% python3 -q
>>> import numpy as np
>>> np.set_printoptions(suppress=True, linewidth=120)
>>> def rnd(a):
...     return np.round(a, 2) + 0
... 
>>> A = np.loadtxt("sample9.csv", delimiter=",")
>>> A
array([[-2., -3.,  1.],
       [-5., -6., -2.],
       [-3., -4.,  0.]])
>>> # looks like rank 2
>>> rnd(np.abs(np.linalg.eigvals(A)).max())
np.float64(8.9)
>>> A @ A
array([[16., 20.,  4.],
       [46., 59.,  7.],
       [26., 33.,  5.]])
>>> rnd(np.linalg.matrix_power(A, 3))
array([[-144., -184.,  -24.],
       [-408., -520.,  -72.],
       [-232., -296.,  -40.]])
>>> rnd(np.sort(np.abs(np.linalg.eigvals(A))))
array([0. , 0.9, 8.9])
>>> np.trace(A)
np.float64(-8.0)
>>> rnd(np.trace(np.linalg.pinv(A) @ A))
np.float64(2.0)
>>> rnd(A @ np.linalg.pinv(A) @ A)
array([[-2., -3.,  1.],
       [-5., -6., -2.],
       [-3., -4.,  0.]])
>>> np.linalg.lstsq(A[:-1].T, A[-1])[2]
np.int32(2)
>>> np.allclose(A[:-1].T @ np.linalg.lstsq(A[:-1].T, A[-1])[0], A[-1])
True
>>> rnd(np.linalg.norm(A, 2) / np.linalg.norm(A))
np.float64(0.98)
>>> r = np.linalg.matrix_rank(A)
>>> r
np.int64(2)
>>> N = np.linalg.svd(A)[2][r:].T
>>> N.shape
(3, 1)
>>> rnd(N[:, 0] / N[np.abs(N[:, 0]).round(6).argmax(), 0])
array([ 1.  , -0.75, -0.25])
>>> np.linalg.matrix_rank(A.T @ A), np.linalg.matrix_rank(A @ A.T)
(np.int64(2), np.int64(2))
>>> [int(np.linalg.matrix_rank(A[:, :j + 1])) for j in range(3)]
[1, 2, 2]
>>> m1 = np.load("data.npy")
>>> m1
array([[0, 0, 1],
       [0, 1, 0],
       [1, 0, 0]])
>>> # 2 blocks once reordered
>>> def softmax(z):
...     e = np.exp(z - z.max(axis=-1, keepdims=True))
...     return e / e.sum(axis=-1, keepdims=True)
... 
>>> rnd(softmax(10 * m1[1]))
array([0., 1., 0.])
>>> rnd(softmax(m1[1] + -3))
array([0.21, 0.58, 0.21])
>>> S = m1 @ m1.T / np.sqrt(3)
>>> softmax(S).round(6).argmax(axis=1)
array([0, 1, 2])
>>> rnd(softmax(S))
array([[0.47, 0.26, 0.26],
       [0.26, 0.47, 0.26],
       [0.26, 0.26, 0.47]])
>>> (m1 - m1.T) / 2
array([[0., 0., 0.],
       [0., 0., 0.],
       [0., 0., 0.]])
>>> np.allclose(m1 @ m1.T, m1.T @ m1)
True
>>> np.trace(m1)
np.int64(1)
>>> np.allclose(m1, m1.T)
True
>>> assert m1 == m1.T
Traceback (most recent call last):
  File "<python-input-36>", line 1, in <module>
    assert m1 == m1.T
           ^^^^^^^^^^
ValueError: The truth value of an array with more than one element is ambiguous. Use a.any() or a.all()
>>> np.linalg.determinant(m1)
Traceback (most recent call last):
  File "<python-input-37>", line 1, in <module>
    np.linalg.determinant(m1)
    ^^^^^^^^^^^^^^^^^^^^^
AttributeError: module 'numpy.linalg' has no attribute 'determinant'
>>> rnd(np.abs(np.linalg.eigvals(m1)).max())
np.float64(1.0)
>>> np.linalg.matrix_power(m1, 4)
array([[1, 0, 0],
       [0, 1, 0],
       [0, 0, 1]])
>>> [round(float(np.linalg.det(m1[:i, :i])), 2) + 0 for i in range(1, 4)]
[0.0, 0.0, -1.0]
>>> np.all(np.linalg.eigvalsh(m1) > 0)
np.False_
>>> try:
...     np.linalg.cholesky(m1)
... except np.linalg.LinAlgError as e:
...     print("failed:", e)
... 
failed: Matrix is not positive definite
>>> U, sig = np.linalg.svd(A)
Traceback (most recent call last):
  File "<python-input-43>", line 1, in <module>
    U, sig = np.linalg.svd(A)
    ^^^^^^
ValueError: too many values to unpack (expected 2)
>>> U, sig, Vt = np.linalg.svd(A, full_matrices=False)
>>> np.abs(U[:, 0]).round(6).argmax()
np.int64(1)
>>> np.allclose(U * sig @ Vt, A)
True
>>> M = np.array([[3, 0, -2], [0, 0, 0], [2, 0, -1]])
>>> # rows and columns are dependent
>>> U, sig, Vt = np.linalg.svd(M)
>>> evecs = Vt[:(sig > 1e-8).sum()]
>>> rng = np.random.default_rng(216918)
>>> x0 = M[1] + -2 * M[0] + rng.integers(2) * np.eye(3)[1]
>>> x0
array([-6.,  0.,  4.])
>>> np.allclose(evecs.T @ evecs @ x0, x0)
True
>>> np.linalg.matrix_rank(np.vstack([M, x0]))
np.int64(2)
>>> rnd(np.linalg.norm(x0 - evecs.T @ evecs @ x0))
np.float64(0.0)
>>> rnd(np.diag(evecs.T @ evecs))
array([1., 0., 1.])
>>> rnd(evecs.T @ evecs)
array([[1., 0., 0.],
       [0., 0., 0.],
       [0., 0., 1.]])
